% ipython --no-banner

In [1]: import numpy as np

In [2]: np.set_printoptions(precision=1, suppress=True, linewidth=120, legacy="1.25")

In [3]: X = np.diag(10 * np.array([-5, -1, 7, 5, -8, 0, 9, -5, -2, 3, -5, 0])) + np.array([[2, -3, -2, 0, -3, 3, 2, -2, 3, -3, -1, -3],
   ...:     [-1, 2, 2, 1, 0, -3, 1, -3, 3, -3, -2, -3],
   ...:     [3, -1, 2, -3, -2, 0, 2, -1, 3, -3, -2, -2],
   ...:     [2, -2, -1, 3, -3, -1, -2, -2, 2, 1, -2, -2],
   ...:     [-2, 1, 0, 1, -1, -2, -3, 0, 3, 1, 0, -1],
   ...:     [-1, -3, 1, -3, 2, 0, 3, 3, 1, -1, -2, 1],
   ...:     [-2, -1, -2, 0, 0, -2, -3, -2, -1, -3, -2, -2],
   ...:     [2, -3, -2, 0, -2, -3, 3, -2, 3, 3, -3, -1],
   ...:     [0, 0, -1, 0, 1, 0, 0, 2, -2, 2, 3, 2],
   ...:     [3, -3, -1, 2, 0, -1, 2, 0, 3, -1, -2, -1],
   ...:     [2, 0, -1, 1, 1, 2, 0, 1, 0, -3, -3, 3],
   ...:     [2, 3, 0, -3, 0, -3, 2, 2, 2, 1, 1, -1]])

In [4]: X
Out[4]: 
array([[-48,  -3,  -2,   0,  -3,   3,   2,  -2,   3,  -3,  -1,  -3],
       [ -1,  -8,   2,   1,   0,  -3,   1,  -3,   3,  -3,  -2,  -3],
       [  3,  -1,  72,  -3,  -2,   0,   2,  -1,   3,  -3,  -2,  -2],
       [  2,  -2,  -1,  53,  -3,  -1,  -2,  -2,   2,   1,  -2,  -2],
       [ -2,   1,   0,   1, -81,  -2,  -3,   0,   3,   1,   0,  -1],
       [ -1,  -3,   1,  -3,   2,   0,   3,   3,   1,  -1,  -2,   1],
       [ -2,  -1,  -2,   0,   0,  -2,  87,  -2,  -1,  -3,  -2,  -2],
       [  2,  -3,  -2,   0,  -2,  -3,   3, -52,   3,   3,  -3,  -1],
       [  0,   0,  -1,   0,   1,   0,   0,   2, -22,   2,   3,   2],
       [  3,  -3,  -1,   2,   0,  -1,   2,   0,   3,  29,  -2,  -1],
       [  2,   0,  -1,   1,   1,   2,   0,   1,   0,  -3, -53,   3],
       [  2,   3,   0,  -3,   0,  -3,   2,   2,   2,   1,   1,  -1]])

In [5]: x = np.array([-1, -1, 0, 2, 1, 0, 0, 2, 0, 0, -1, -2])

In [6]: a = np.maximum(X @ x, 0)

In [7]: X.T @ a
Out[7]: array([-2143,  -514,  -243,  5626,  -406,    91,   374,  -293,   427,   -26, -2975,  -264])

In [8]: np.tanh(X @ x)
Out[8]: array([ 1.,  1., -1.,  1., -1.,  1.,  1., -1., -1.,  1.,  1., -1.])

In [9]: print(np.flatnonzero(a > 1e-9))
[ 0  1  3  5  6  9 10]

In [10]: a
Out[10]: array([ 51,  13,   0, 105,   0,   6,   5,   0,   0,   8,  50,   0])

In [11]: rng = np.random.default_rng(6626)

In [12]: idx = rng.permutation(12)

In [13]: B = X[:, idx] * rng.choice([-1, 1], 12)

In [14]: B
Out[14]: 
array([[  0,   2,   2,  -3,   3,  -3,  48,  -1,   2,   3,  -3,   3],
       [  1,   1,  -2,  -3,  -3,   0,   1,  -2,   3,   3,  -8,   3],
       [ -3,   2, -72,  -2,   0,  -2,  -3,  -2,   1,   3,  -1,   3],
       [ 53,  -2,   1,  -2,  -1,  -3,  -2,  -2,   2,   2,  -2,  -1],
       [  1,  -3,   0,  -1,  -2, -81,   2,   0,   0,   3,   1,  -1],
       [ -3,   3,  -1,   1,   0,   2,   1,  -2,  -3,   1,  -3,   1],
       [  0,  87,   2,  -2,  -2,   0,   2,  -2,   2,  -1,  -1,   3],
       [  0,   3,   2,  -1,  -3,  -2,  -2,  -3,  52,   3,  -3,  -3],
       [  0,   0,   1,   2,   0,   1,   0,   3,  -2, -22,   0,  -2],
       [  2,   2,   1,  -1,  -1,   0,  -3,  -2,   0,   3,  -3, -29],
       [  1,   0,   1,   3,   2,   1,  -2, -53,  -1,   0,   0,   3],
       [ -3,   2,   0,  -1,  -3,   0,  -2,   1,  -2,   2,   3,  -1]])

In [15]: Uu, _, vt = np.linalg.svd(X.T @ B)

In [16]: print(np.round(np.linalg.lstsq(X, B)[0], 1) + 0)
[[ 0.  0.  0.  0.  0.  0. -1.  0.  0.  0.  0.  0.]
 [ 0.  0.  0.  0.  0.  0.  0.  0.  0.  0.  1.  0.]
 [ 0.  0. -1.  0.  0.  0.  0.  0.  0.  0.  0.  0.]
 [ 1.  0.  0.  0.  0.  0.  0.  0.  0.  0.  0.  0.]
 [ 0.  0.  0.  0.  0.  1.  0.  0.  0.  0.  0.  0.]
 [ 0.  0.  0.  0.  1.  0.  0.  0.  0.  0.  0.  0.]
 [ 0.  1.  0.  0.  0.  0.  0.  0.  0.  0.  0.  0.]
 [ 0.  0.  0.  0.  0.  0.  0.  0. -1.  0.  0.  0.]
 [ 0.  0.  0.  0.  0.  0.  0.  0.  0.  1.  0.  0.]
 [ 0.  0.  0.  0.  0.  0.  0.  0.  0.  0.  0. -1.]
 [ 0.  0.  0.  0.  0.  0.  0.  1.  0.  0.  0.  0.]
 [ 0.  0.  0.  1.  0.  0.  0.  0.  0.  0.  0.  0.]]

In [17]: x = np.array([-1, 0, 1, 0, -1, 2, 1, 2, 2, 0, 0, 1])

In [18]: rhs = X @ x

In [19]: rhs
Out[19]: array([  56,   -5,   75,   -6,   81,   12,   75, -104,  -40,    1,    5,    1])

In [20]: np.round(np.linalg.solve(X, 3 * rhs), 1) + 0
Out[20]: array([-3.,  0.,  3.,  0., -3.,  6.,  3.,  6.,  6.,  0.,  0.,  3.])

In [21]: np.round(np.linalg.solve(X.T, X[11]), 1) + 0
Out[21]: array([0., 0., 0., 0., 0., 0., 0., 0., 0., 0., 0., 1.])

In [22]: print(np.round(np.linalg.solve(X, rhs + X[:, 11]), 1) + 0)
[-1.  0.  1.  0. -1.  2.  1.  2.  2.  0.  0.  2.]

In [23]: np.round(np.linalg.solve(X, rhs), 1) + 0
Out[23]: array([-1.,  0.,  1.,  0., -1.,  2.,  1.,  2.,  2.,  0.,  0.,  1.])

In [24]: M = np.eye(11, dtype=int)[rng.permutation(11)] * np.array([5, 1, 3, 4, 0, 3, 2, 0, 5, 4, 5])

In [25]: print(M)
[[0 0 3 0 0 0 0 0 0 0 0]
 [0 0 0 0 0 0 0 0 0 4 0]
 [0 0 0 0 0 0 2 0 0 0 0]
 [0 0 0 0 0 3 0 0 0 0 0]
 [0 0 0 0 0 0 0 0 0 0 5]
 [0 0 0 0 0 0 0 0 0 0 0]
 [0 0 0 0 0 0 0 0 5 0 0]
 [0 0 0 0 0 0 0 0 0 0 0]
 [0 1 0 0 0 0 0 0 0 0 0]
 [0 0 0 4 0 0 0 0 0 0 0]
 [5 0 0 0 0 0 0 0 0 0 0]]

In [26]: # rank 9

In [27]: round(np.linalg.norm(M) ** 2 / np.linalg.norm(M, 2) ** 2, 1)
Out[27]: 5.2

In [28]: np.round(np.linalg.norm(M[8], 1), 1), np.round(np.linalg.norm(M[8], np.inf), 1)
Out[28]: (1.0, 1.0)

In [29]: print(np.linalg.norm(M, axis=1).argmax())
4

In [30]: round(np.linalg.norm(M[8] - M[1]), 1)
Out[30]: 4.1

In [31]: round(float(np.linalg.norm(M, 2)), 1)
Out[31]: 5.0

In [32]: np.linalg.norm(M, axis=1)
Out[32]: array([3., 4., 2., 3., 5., 0., 5., 0., 1., 4., 5.])

In [33]: data = np.loadtxt("dump.csv", delimiter=",")

In [34]: data
Out[34]: 
array([[-2.,  1.,  1.,  1.,  1.,  1.],
       [ 1., -2.,  1.,  1.,  1.,  1.],
       [ 1.,  1., -2.,  1.,  1.,  1.],
       [ 1.,  1.,  1., -2.,  1.,  1.],
       [ 1.,  1.,  1.,  1., -2.,  1.],
       [ 1.,  1.,  1.,  1.,  1., -2.]])

In [35]: # symmetric

In [36]: print(np.linalg.matrix_power(data, 3))
[[-18.   9.   9.   9.   9.   9.]
 [  9. -18.   9.   9.   9.   9.]
 [  9.   9. -18.   9.   9.   9.]
 [  9.   9.   9. -18.   9.   9.]
 [  9.   9.   9.   9. -18.   9.]
 [  9.   9.   9.   9.   9. -18.]]

In [37]: (data + data.T) / 2
Out[37]: 
array([[-2.,  1.,  1.,  1.,  1.,  1.],
       [ 1., -2.,  1.,  1.,  1.,  1.],
       [ 1.,  1., -2.,  1.,  1.,  1.],
       [ 1.,  1.,  1., -2.,  1.,  1.],
       [ 1.,  1.,  1.,  1., -2.,  1.],
       [ 1.,  1.,  1.,  1.,  1., -2.]])

In [38]: print(data @ data)
[[9. 0. 0. 0. 0. 0.]
 [0. 9. 0. 0. 0. 0.]
 [0. 0. 9. 0. 0. 0.]
 [0. 0. 0. 9. 0. 0.]
 [0. 0. 0. 0. 9. 0.]
 [0. 0. 0. 0. 0. 9.]]

In [39]: data.inv()
---------------------------------------------------------------------------
AttributeError                            Traceback (most recent call last)
Cell In[39], line 1
----> 1 data.inv()

AttributeError: 'numpy.ndarray' object has no attribute 'inv'

In [40]: x = np.array([-2, 2, 2, -2, -1, 0])

In [41]: rhs = data @ x

In [42]: b, lr = np.zeros(6), 1 / np.linalg.norm(data, 2) ** 2

In [43]: for i in range(6):
    ...:     b -= lr * data.T @ (data @ b - rhs)
    ...:     if i % 1 == 0: print(i, round(np.linalg.norm(data @ b - rhs), 1))
    ...: 
0 0.0
1 0.0
2 0.0
3 0.0
4 0.0
5 0.0

In [44]: print(b.round(1) + 0)
[-2.  2.  2. -2. -1.  0.]

In [45]: np.round(np.linalg.cond(data), 1)
Out[45]: 1.0

In [46]: vals, evecs = np.linalg.eigh(data)

In [47]: x = np.array([2, 1, 3, 2, 2, 1])

In [48]: np.linalg.eigvalsh(data[1:, 1:])
Out[48]: array([-3., -3., -3., -3.,  2.])

In [49]: (np.sign(evecs[:, -1].round(6)) == np.sign(evecs[0, -1].round(6))).astype(int)
Out[49]: array([1, 1, 1, 1, 1, 1])

In [50]: x @ data @ x
Out[50]: 52.0

In [51]: round(x @ data @ x / (x @ x), 1), vals[0], vals[-1]
Out[51]: (2.3, -3.0, 3.0)

In [52]: np.all(np.linalg.eigvalsh(data) > 0)
Out[52]: False

In [53]: gram = data.T @ data

In [54]: np.linalg.matrix_rank(gram)
Out[54]: 6

In [55]: np.trace(gram), (data ** 2).sum()
Out[55]: (54.0, 54.0)

In [56]: arr = -3 * np.eye(11) + np.eye(11, k=1)

In [57]: arr
Out[57]: 
array([[-3.,  1.,  0.,  0.,  0.,  0.,  0.,  0.,  0.,  0.,  0.],
       [ 0., -3.,  1.,  0.,  0.,  0.,  0.,  0.,  0.,  0.,  0.],
       [ 0.,  0., -3.,  1.,  0.,  0.,  0.,  0.,  0.,  0.,  0.],
       [ 0.,  0.,  0., -3.,  1.,  0.,  0.,  0.,  0.,  0.,  0.],
       [ 0.,  0.,  0.,  0., -3.,  1.,  0.,  0.,  0.,  0.,  0.],
       [ 0.,  0.,  0.,  0.,  0., -3.,  1.,  0.,  0.,  0.,  0.],
       [ 0.,  0.,  0.,  0.,  0.,  0., -3.,  1.,  0.,  0.,  0.],
       [ 0.,  0.,  0.,  0.,  0.,  0.,  0., -3.,  1.,  0.,  0.],
       [ 0.,  0.,  0.,  0.,  0.,  0.,  0.,  0., -3.,  1.,  0.],
       [ 0.,  0.,  0.,  0.,  0.,  0.,  0.,  0.,  0., -3.,  1.],
       [ 0.,  0.,  0.,  0.,  0.,  0.,  0.,  0.,  0.,  0., -3.]])

In [58]: print(arr @ arr)
[[ 9. -6.  1.  0.  0.  0.  0.  0.  0.  0.  0.]
 [ 0.  9. -6.  1.  0.  0.  0.  0.  0.  0.  0.]
 [ 0.  0.  9. -6.  1.  0.  0.  0.  0.  0.  0.]
 [ 0.  0.  0.  9. -6.  1.  0.  0.  0.  0.  0.]
 [ 0.  0.  0.  0.  9. -6.  1.  0.  0.  0.  0.]
 [ 0.  0.  0.  0.  0.  9. -6.  1.  0.  0.  0.]
 [ 0.  0.  0.  0.  0.  0.  9. -6.  1.  0.  0.]
 [ 0.  0.  0.  0.  0.  0.  0.  9. -6.  1.  0.]
 [ 0.  0.  0.  0.  0.  0.  0.  0.  9. -6.  1.]
 [ 0.  0.  0.  0.  0.  0.  0.  0.  0.  9. -6.]
 [ 0.  0.  0.  0.  0.  0.  0.  0.  0.  0.  9.]]

In [59]: idx = rng.permutation(11)

In [60]: B = arr[:, idx] * rng.choice([-1, 1], 11)

In [61]: print(B)
[[-0.  0. -0. -3.  1.  0. -0. -0.  0. -0. -0.]
 [-1.  0. -0.  0. -3.  0. -0. -0.  0. -0. -0.]
 [ 3.  0. -0.  0.  0.  0. -0. -0.  0. -0. -1.]
 [-0.  1. -0.  0.  0.  0. -0. -0.  0. -0.  3.]
 [-0. -3. -0.  0.  0.  0. -0. -0.  0. -1. -0.]
 [-0.  0. -0.  0.  0.  0. -0. -0.  1.  3. -0.]
 [-0.  0. -0.  0.  0.  0. -1. -0. -3. -0. -0.]
 [-0.  0. -0.  0.  0.  1.  3. -0.  0. -0. -0.]
 [-0.  0. -0.  0.  0. -3. -0. -1.  0. -0. -0.]
 [-0.  0. -1.  0.  0.  0. -0.  3.  0. -0. -0.]
 [-0.  0.  3.  0.  0.  0. -0. -0.  0. -0. -0.]]

In [62]: Uu, _, vt = np.linalg.svd(arr.T @ B)

In [63]: np.round(np.linalg.lstsq(arr, B)[0], 1) + 0
Out[63]: 
array([[ 0.,  0.,  0.,  1.,  0.,  0.,  0.,  0.,  0.,  0.,  0.],
       [ 0.,  0.,  0.,  0.,  1.,  0.,  0.,  0.,  0.,  0.,  0.],
       [-1.,  0.,  0.,  0.,  0.,  0.,  0.,  0.,  0.,  0.,  0.],
       [ 0.,  0.,  0.,  0.,  0.,  0.,  0.,  0.,  0.,  0., -1.],
       [ 0.,  1.,  0.,  0.,  0.,  0.,  0.,  0.,  0.,  0.,  0.],
       [ 0.,  0.,  0.,  0.,  0.,  0.,  0.,  0.,  0., -1.,  0.],
       [ 0.,  0.,  0.,  0.,  0.,  0.,  0.,  0.,  1.,  0.,  0.],
       [ 0.,  0.,  0.,  0.,  0.,  0., -1.,  0.,  0.,  0.,  0.],
       [ 0.,  0.,  0.,  0.,  0.,  1.,  0.,  0.,  0.,  0.,  0.],
       [ 0.,  0.,  0.,  0.,  0.,  0.,  0., -1.,  0.,  0.,  0.],
       [ 0.,  0., -1.,  0.,  0.,  0.,  0.,  0.,  0.,  0.,  0.]])

In [64]: np.round(Uu @ vt, 1) + 0
Out[64]: 
array([[ 0.,  0.,  0.,  1.,  0.,  0.,  0.,  0.,  0.,  0.,  0.],
       [ 0.,  0.,  0.,  0.,  1.,  0.,  0.,  0.,  0.,  0.,  0.],
       [-1.,  0.,  0.,  0.,  0.,  0.,  0.,  0.,  0.,  0.,  0.],
       [ 0.,  0.,  0.,  0.,  0.,  0.,  0.,  0.,  0.,  0., -1.],
       [ 0.,  1.,  0.,  0.,  0.,  0.,  0.,  0.,  0.,  0.,  0.],
       [ 0.,  0.,  0.,  0.,  0.,  0.,  0.,  0.,  0., -1.,  0.],
       [ 0.,  0.,  0.,  0.,  0.,  0.,  0.,  0.,  1.,  0.,  0.],
       [ 0.,  0.,  0.,  0.,  0.,  0., -1.,  0.,  0.,  0.,  0.],
       [ 0.,  0.,  0.,  0.,  0.,  1.,  0.,  0.,  0.,  0.,  0.],
       [ 0.,  0.,  0.,  0.,  0.,  0.,  0., -1.,  0.,  0.,  0.],
       [ 0.,  0., -1.,  0.,  0.,  0.,  0.,  0.,  0.,  0.,  0.]])

In [65]: A = np.loadtxt("m.csv", delimiter=",")

In [66]: A
Out[66]: 
array([[ 7.5,  5.3,  6.5,  9. ,  1.4, 10.8,  3.6,  1.6],
       [ 9.3,  2. ,  5.7, 11.2,  0.4, 12.1,  5. ,  0.4],
       [10.2,  1.9,  6.7,  7.1,  2.7, 11.6,  5.4,  1.3],
       [ 9.2,  2.3,  5.4,  7.9,  1.3, 12.3,  4.5,  0.4],
       [10.1,  1.8,  6.1, 11.6, -0.3, 12.9,  5.7,  1.9],
       [ 9.1,  4.2,  4.1,  9.5, -0.3, 12.7,  4.8,  1.5],
       [ 9.4,  3.1,  7.6,  9.4,  0.2, 12. ,  6.2, -1.5],
       [ 8.4,  4.3,  6.7, 10.1,  0.6, 12.4,  4.3, -0.1],
       [10.2,  2. ,  5.4,  8.8,  1.2, 11.2,  6. , -0.4],
       [ 9.8,  3.4,  6.1,  8. , -1.3, 11.1,  6.8,  0.2],
       [ 9.1,  3.4,  6.6,  8.5, -1.8, 13.2,  5.6,  0. ],
       [ 8.1,  2.9,  6. , 10. ,  3.5,  9.5,  6.1, -1. ],
       [10.1,  2.2,  6.3,  7.4,  0.2, 13.3,  7.2,  0.4],
       [10.5,  3.5,  7.2,  8.7,  0.3, 12.9,  5.1, -2.1],
       [ 7.8,  2.9,  5.9,  8.7,  1. , 11.9,  5.6,  0.5],
       [10.4,  2. ,  6.4, 10.7,  0.6, 12.4,  6. , -1.5],
       [ 9. ,  2.7,  7.7, 10.2, -0.3, 11.2,  5.9,  1.5],
       [ 8.9,  2.8,  8.2,  8.6,  0.6, 11.8,  7.9,  0.4],
       [ 9.5,  1.9,  6.1,  9.3,  1.2, 14.1,  4.8, -0.8],
       [ 9.1,  1.8,  7. ,  7.9,  0.2, 11.3,  5.4, -1.6],
       [ 9. ,  3. ,  6.7,  8.7,  0.1, 11.7,  5. , -0.9],
       [ 9.4,  1.9,  5.8, 10.8,  0.1, 11.4,  6.1, -1. ],
       [ 9.7,  2.9,  5.6,  8.8, -0.7, 13.4,  6.1,  1.7],
       [ 9.1,  4.2,  6.9,  9.1, -1.3, 12.2,  6.7, -0.6],
       [ 7.5,  2.7,  7.1,  9.1,  0.4, 10.6,  6.7,  0.5],
       [10.2,  3.3,  5.8,  8.3, -0.4, 12. ,  4.3, -0.1]])

In [67]: Xc = (A - A.mean(axis=0)) / A.std(axis=0)

In [68]: Xc.std(axis=0)
Out[68]: array([1., 1., 1., 1., 1., 1., 1., 1.])

In [69]: print(np.argwhere(np.abs(Xc) > 2))
[[ 0  0]
 [ 0  1]
 [ 0  6]
 [ 2  4]
 [ 4  3]
 [ 5  2]
 [11  4]
 [11  5]
 [17  2]
 [17  6]
 [18  5]
 [24  0]]

In [70]: b = np.linalg.lstsq(np.delete(Xc, 5, axis=1), Xc[:, 5])[0]

In [71]: b.round(1) + 0
Out[71]: array([ 0.4, -0.1,  0. ,  0. , -0.4, -0.3,  0.1])

In [72]: np.abs(b).argmax()
Out[72]: 4
